$ ipython --no-banner

In [1]: import numpy as np

In [2]: from numpy import linalg as LA

In [3]: np.set_printoptions(precision=2, suppress=True, linewidth=200)

In [4]: E = np.load("mat.npy")

In [5]: E
Out[5]: 
array([[ 2,  3,  1,  1],
       [ 5,  3,  3,  2],
       [ 6,  3,  6,  5],
       [ 8,  6,  7,  8],
       [ 8,  9, 10, 11],
       [ 8, 11, 13, 12],
       [ 8, 13, 15, 15],
       [ 8, 16, 18, 18],
       [ 9, 18, 20, 19],
       [10, 21, 22, 22],
       [12, 21, 23, 24],
       [12, 24, 25, 25],
       [14, 27, 25, 27],
       [14, 29, 26, 27]])

In [6]: D = LA.norm(E[:, None] - E[None], axis=-1)

In [7]: D.shape
Out[7]: (14, 14)

In [8]: (D + 1e9 * np.eye(14)).round(6).argmin(axis=1)
Out[8]: array([ 1,  0,  1,  2,  5,  4,  5,  8,  7, 10,  9, 10, 13, 12])

In [9]: np.unravel_index(D.round(6).argmax(), D.shape)
Out[9]: (np.int64(0), np.int64(13))

In [10]: np.flatnonzero(D[10] < D.mean() / 2)
Out[10]: array([ 8,  9, 10, 11, 12])

In [11]: D[10]
Out[11]: array([37.91, 35.45, 31.78, 27.44, 22.32, 18.97, 15.  , 10.1 ,  7.21,  3.  ,  0.  ,  3.74,  7.28,  9.27])

In [12]: D[:5, :5]
Out[12]: 
array([[ 0.  ,  3.74,  7.55, 11.4 , 15.91],
       [ 3.74,  0.  ,  4.36,  8.37, 13.23],
       [ 7.55,  4.36,  0.  ,  4.8 ,  9.59],
       [11.4 ,  8.37,  4.8 ,  0.  ,  5.2 ],
       [15.91, 13.23,  9.59,  5.2 ,  0.  ]])

In [13]: hat = E @ LA.solve(E.T @ E, E.T)

In [14]: np.diag(hat)
Out[14]: array([0.2 , 0.44, 0.34, 0.43, 0.25, 0.22, 0.11, 0.17, 0.29, 0.17, 0.29, 0.19, 0.41, 0.51])

In [15]: round(np.trace(hat), 2)
Out[15]: np.float64(4.0)

In [16]: np.allclose(hat @ hat, hat)
Out[16]: True

In [17]: cen = E - E.mean(axis=0)

In [18]: left, sv, Vh = LA.svd(cen, full_matrices=False)

In [19]: Vh[0] * np.sign(Vh[0, np.abs(Vh[0]).argmax()])
Out[19]: array([0.2 , 0.57, 0.55, 0.58])

In [20]: np.searchsorted(np.cumsum(sv ** 2) / (sv ** 2).sum(), 0.9) + 1
Out[20]: np.int64(1)

In [21]: np.round(cen.mean(axis=0), 2) + 0
Out[21]: array([0., 0., 0., 0.])

In [22]: np.abs(Vh[0]).argmax()
Out[22]: np.int64(3)

In [23]: np.abs(Vh[-1])
Out[23]: array([0.27, 0.1 , 0.59, 0.75])

In [24]: round(float((sv ** 2).sum() ** 2 / (sv ** 4).sum()), 2)
Out[24]: 1.03

In [25]: LA.matrix_rank(cen)
Out[25]: np.int64(4)

In [26]: sv
Out[26]: array([56.85,  4.81,  4.38,  1.7 ])

In [27]: cent = E[[8, 3]].astype(float)

In [28]: for _ in range(5):
    ...:     lab = LA.norm(E[:, None] - cent, axis=-1).argmin(axis=1)
    ...:     cent = np.array([E[lab == j].mean(axis=0) for j in range(2)])
    ...: 

In [29]: lab
Out[29]: array([1, 1, 1, 1, 1, 1, 0, 0, 0, 0, 0, 0, 0, 0])

In [30]: cent
Out[30]: 
array([[10.88, 21.12, 21.75, 22.12],
       [ 6.17,  5.83,  6.67,  6.5 ]])

In [31]: cent[1] - cent[0]
Out[31]: array([ -4.71, -15.29, -15.08, -15.62])

In [32]: lab = E[:, 1] > np.median(E[:, 1])

In [33]: u = E[lab].mean(axis=0) - E[~lab].mean(axis=0)

In [34]: np.argsort(-np.abs(u).round(6), kind="stable")
Out[34]: array([1, 3, 2, 0])

In [35]: data = np.load("out10.npy")

In [36]: data
Out[36]: 
array([[ 7.,  2.,  0.,  1.,  0.],
       [-8.,  7.,  0.,  0.,  2.],
       [ 0.,  0.,  0.,  0.,  0.],
       [ 0.,  0.,  2., -3., -1.],
       [ 0.,  0.,  1.,  2.,  2.]])

In [37]: hat = np.triu(np.array([[-2, 3, -3, -2, 0],
    ...:     [3, 1, 3, -1, 2],
    ...:     [-2, 3, 1, 1, -1],
    ...:     [-1, 1, -3, 3, 2],
    ...:     [-3, 2, 3, -3, 2]]), 1) + np.eye(5)

In [38]: out = hat @ data @ LA.inv(hat)

In [39]: round(LA.det(out), 2)
Out[39]: np.float64(-0.0)

In [40]: hat @ data - data @ hat
Out[40]: 
array([[-24.,   0.,  11.,  22.,   2.],
       [  0.,  24., -45.,  -2.,  -9.],
       [  0.,   0.,   1.,  -5.,  -3.],
       [  0.,   0.,   2.,   2.,  12.],
       [  0.,   0.,   0.,  -1.,  -3.]])

In [41]: out
Out[41]: 
array([[  -17.,    74.,  -277.,   324., -1065.],
       [   -8.,    31.,  -117.,   139.,  -450.],
       [    0.,     0.,     1.,    -6.,    10.],
       [    0.,     0.,     4.,    -3.,    13.],
       [    0.,     0.,     1.,     1.,     1.]])

In [42]: np.round(np.poly(out), 2) + 0
Out[42]: array([   1.,  -13.,   47.,  121., -260.,    0.])

In [43]: LA.matrix_rank(out)
Out[43]: np.int64(4)

In [44]: [round(float(x), 2) for x in LA.svd(out, compute_uv=False)[:3]]
Out[44]: [1248.42, 4.2, 1.12]

In [45]: LA.cond(out) > 100
Out[45]: np.True_

In [46]: LA.matrix_rank(out, rtol=0.1)
Out[46]: np.int64(1)

In [47]: def softmax(z):
    ...:     e = np.exp(z - z.max(axis=-1, keepdims=True))
    ...:     return e / e.sum(axis=-1, keepdims=True)
    ...: 

In [48]: np.round(softmax(data[1] + -1), 2) + 0
Out[48]: array([0.  , 0.99, 0.  , 0.  , 0.01])

In [49]: np.round(softmax(10 * data[1]), 2) + 0
Out[49]: array([0., 1., 0., 0., 0.])

In [50]: softmax(data).sum(axis=1)
Out[50]: array([1., 1., 1., 1., 1.])

In [51]: S = data @ data.T / np.sqrt(5)

In [52]: softmax(S).round(6).argmax(axis=1)
Out[52]: array([0, 1, 0, 3, 4])

In [53]: np.round(softmax(S + np.triu(np.full(S.shape, -np.inf), 1)), 2) + 0
Out[53]: 
array([[1.  , 0.  , 0.  , 0.  , 0.  ],
       [0.  , 1.  , 0.  , 0.  , 0.  ],
       [0.33, 0.33, 0.33, 0.  , 0.  ],
       [0.  , 0.  , 0.  , 1.  , 0.  ],
       [0.04, 0.09, 0.02, 0.  , 0.85]])

In [54]: u = np.array([0, 1])

In [55]: np.polyval(u, data[2])
Out[55]: array([1., 1., 1., 1., 1.])

In [56]: np.correlate(data[2], data[0], "full")
Out[56]: array([0., 0., 0., 0., 0., 0., 0., 0., 0.])

In [57]: np.array([np.convolve(row, u, "same") for row in data])
Out[57]: 
array([[ 0.,  7.,  2.,  0.,  1.],
       [ 0., -8.,  7.,  0.,  0.],
       [ 0.,  0.,  0.,  0.,  0.],
       [ 0.,  0.,  0.,  2., -3.],
       [ 0.,  0.,  0.,  1.,  2.]])

In [58]: left, sv, Vh = LA.svd(data)

In [59]: vecs = Vh[:(sv > 1e-8).sum()]

In [60]: rng = np.random.default_rng(444)

In [61]: x0 = data[4] + -2 * data[1] + rng.integers(2) * np.eye(5)[0]

In [62]: x0
Out[62]: array([ 17., -14.,   1.,   2.,  -2.])

In [63]: vecs.T @ vecs
Out[63]: 
array([[ 0.99,  0.01,  0.04,  0.05, -0.07],
       [ 0.01,  0.99, -0.04, -0.05,  0.07],
       [ 0.04, -0.04,  0.83, -0.22,  0.31],
       [ 0.05, -0.05, -0.22,  0.73,  0.38],
       [-0.07,  0.07,  0.31,  0.38,  0.47]])

In [64]: W0 = np.load("run17.npy")

In [65]: W0
Out[65]: 
array([[3., 1., 0., 0.],
       [0., 3., 1., 0.],
       [0., 0., 3., 1.],
       [0., 0., 0., 3.]])

In [66]: np.prod(np.diag(W0)), np.round(LA.det(W0), 2)
Out[66]: (np.float64(81.0), np.float64(81.0))

In [67]: W0 @ W0
Out[67]: 
array([[9., 6., 1., 0.],
       [0., 9., 6., 1.],
       [0., 0., 9., 6.],
       [0., 0., 0., 9.]])

In [68]: np.kron(np.eye(2, dtype=int), W0)
Out[68]: 
array([[3., 1., 0., 0., 0., 0., 0., 0.],
       [0., 3., 1., 0., 0., 0., 0., 0.],
       [0., 0., 3., 1., 0., 0., 0., 0.],
       [0., 0., 0., 3., 0., 0., 0., 0.],
       [0., 0., 0., 0., 3., 1., 0., 0.],
       [0., 0., 0., 0., 0., 3., 1., 0.],
       [0., 0., 0., 0., 0., 0., 3., 1.],
       [0., 0., 0., 0., 0., 0., 0., 3.]])

In [69]: np.einsum("ij,ji->", W0, W0)
Out[69]: np.float64(36.0)

In [70]: round(LA.eigvals(W0).sum().real, 2)
Out[70]: np.float64(12.0)

In [71]: np.einsum("ii->", W0)
Out[71]: np.float64(12.0)

In [72]: lab = rng.permutation(4)

In [73]: out = W0[:, lab] * rng.choice([-1, 1], 4)

In [74]: out
Out[74]: 
array([[-1.,  0., -0.,  3.],
       [-3.,  0., -1.,  0.],
       [-0.,  1., -3.,  0.],
       [-0.,  3., -0.,  0.]])

In [75]: left, _, Vh = LA.svd(W0.T @ out)

In [76]: np.round(LA.lstsq(W0, out)[0], 2) + 0
Out[76]: 
array([[ 0.,  0.,  0.,  1.],
       [-1.,  0.,  0.,  0.],
       [ 0.,  0., -1.,  0.],
       [ 0.,  1.,  0.,  0.]])

In [77]: C2 = out.T @ out

In [78]: LA.svd(out, compute_uv=False) ** 2
Out[78]: array([14.74, 11.52,  7.76,  4.98])

In [79]: np.allclose(C2, C2.T)
Out[79]: True

In [80]: X = np.load("block18.npy")

In [81]: X
Out[81]: 
array([[-0.96,  0.19,  0.06, -0.17],
       [-0.26, -0.57, -0.41,  0.66],
       [ 0.  , -0.51, -0.46, -0.73],
       [ 0.06,  0.61, -0.79,  0.07]])

In [82]: X.reshape(-1, 2)
Out[82]: 
array([[-0.96,  0.19],
       [ 0.06, -0.17],
       [-0.26, -0.57],
       [-0.41,  0.66],
       [ 0.  , -0.51],
       [-0.46, -0.73],
       [ 0.06,  0.61],
       [-0.79,  0.07]])

In [83]: X.reshape(2, -1)
Out[83]: 
array([[-0.96,  0.19,  0.06, -0.17, -0.26, -0.57, -0.41,  0.66],
       [ 0.  , -0.51, -0.46, -0.73,  0.06,  0.61, -0.79,  0.07]])

In [84]: X.ravel(order="F")
Out[84]: array([-0.96, -0.26,  0.  ,  0.06,  0.19, -0.57, -0.51,  0.61,  0.06, -0.41, -0.46, -0.79, -0.17,  0.66, -0.73,  0.07])

In [85]: T = X.reshape(4, 2, -1)

In [86]: T.shape
Out[86]: (4, 2, 2)

In [87]: T[:, 0]
Out[87]: 
array([[-0.96,  0.19],
       [-0.26, -0.57],
       [ 0.  , -0.51],
       [ 0.06,  0.61]])

In [88]: T.transpose(1, 0, 2)
Out[88]: 
array([[[-0.96,  0.19],
        [-0.26, -0.57],
        [ 0.  , -0.51],
        [ 0.06,  0.61]],

       [[ 0.06, -0.17],
        [-0.41,  0.66],
        [-0.46, -0.73],
        [-0.79,  0.07]]])

In [89]: np.unravel_index(np.abs(X).argmax(), X.shape)
Out[89]: (np.int64(0), np.int64(0))

In [90]: LA.rank(X)
---------------------------------------------------------------------------
AttributeError                            Traceback (most recent call last)
Cell In[90], line 1
----> 1 LA.rank(X)

AttributeError: module 'numpy.linalg' has no attribute 'rank'

In [91]: np.round(np.abs(X).max(), 2)
Out[91]: np.float64(0.96)

In [92]: round(float(LA.norm(X)), 2)
Out[92]: 2.0

In [93]: X.mean(axis=0)
Out[93]: array([-0.29, -0.07, -0.4 , -0.04])

In [94]: X - X[0]
Out[94]: 
array([[ 0.  ,  0.  ,  0.  ,  0.  ],
       [ 0.71, -0.77, -0.47,  0.83],
       [ 0.96, -0.7 , -0.52, -0.55],
       [ 1.03,  0.42, -0.84,  0.24]])

In [95]: X.sum(axis=1)
Out[95]: array([-0.89, -0.58, -1.7 , -0.04])

In [96]: out = np.array([[3, -1, -3], [-3, -1, 3]])

In [97]: cent = np.kron(out, X)

In [98]: cent.shape
Out[98]: (8, 12)

In [99]: LA.matrix_rank(cent)
Out[99]: np.int64(8)

In [100]: round(float(LA.norm(cent, 2)), 2), round(LA.norm(out, 2) * LA.norm(X, 2), 2)
Out[100]: (6.0, np.float64(6.0))

In [101]: cent
Out[101]: 
array([[-2.89,  0.58,  0.17, -0.52,  0.96, -0.19, -0.06,  0.17,  2.89, -0.58, -0.17,  0.52],
       [-0.77, -1.72, -1.23,  1.99,  0.26,  0.57,  0.41, -0.66,  0.77,  1.72,  1.23, -1.99],
       [ 0.  , -1.53, -1.38, -2.18, -0.  ,  0.51,  0.46,  0.73, -0.  ,  1.53,  1.38,  2.18],
       [ 0.19,  1.83, -2.36,  0.21, -0.06, -0.61,  0.79, -0.07, -0.19, -1.83,  2.36, -0.21],
       [ 2.89, -0.58, -0.17,  0.52,  0.96, -0.19, -0.06,  0.17, -2.89,  0.58,  0.17, -0.52],
       [ 0.77,  1.72,  1.23, -1.99,  0.26,  0.57,  0.41, -0.66, -0.77, -1.72, -1.23,  1.99],
       [-0.  ,  1.53,  1.38,  2.18, -0.  ,  0.51,  0.46,  0.73,  0.  , -1.53, -1.38, -2.18],
       [-0.19, -1.83,  2.36, -0.21, -0.06, -0.61,  0.79, -0.07,  0.19,  1.83, -2.36,  0.21]])
